$ ipython --no-banner

In [1]: import numpy as np

In [2]: import numpy.linalg as la

In [3]: np.set_printoptions(suppress=True, linewidth=160)

In [4]: tidy = lambda a: np.round(a, 2) + 0

In [5]: arr = np.loadtxt("x.csv", delimiter=",")

In [6]: arr
Out[6]: 
array([[  7.64,  -3.81,  -0.01],
       [  0.94,  -0.5 ,  -0.01],
       [  0.51,  -0.24,   0.  ],
       [-10.33,   5.11,  -0.01],
       [  0.02,  -0.02,   0.  ],
       [ -6.94,   3.46,   0.01],
       [ -4.09,   2.03,   0.01],
       [  2.06,  -1.04,  -0.02],
       [ -7.25,   3.62,   0.01],
       [  0.2 ,  -0.1 ,   0.04],
       [ -4.35,   2.19,  -0.04],
       [  0.34,  -0.15,   0.01],
       [ -3.19,   1.61,   0.03],
       [  2.58,  -1.26,   0.01],
       [-10.11,   5.06,   0.02],
       [  0.64,  -0.32,   0.01],
       [-15.01,   7.51,   0.  ],
       [ -3.85,   1.91,  -0.02],
       [  6.92,  -3.45,  -0.02],
       [-13.85,   6.9 ,  -0.04],
       [-10.59,   5.27,   0.01],
       [ -1.58,   0.81,   0.  ],
       [ -4.13,   2.04,   0.01],
       [  1.26,  -0.61,  -0.02],
       [ -5.31,   2.66,   0.02],
       [ -1.81,   0.91,  -0.01],
       [  5.15,  -2.57,   0.02],
       [ -1.96,   0.96,  -0.02]])

In [7]: cen = arr - arr.mean(axis=0)

In [8]: vecs = la.svd(cen)[2][:1]

In [9]: other = cen - cen @ vecs.T @ vecs

In [10]: tidy(la.norm(other) / la.norm(cen))
Out[10]: np.float64(0.0)
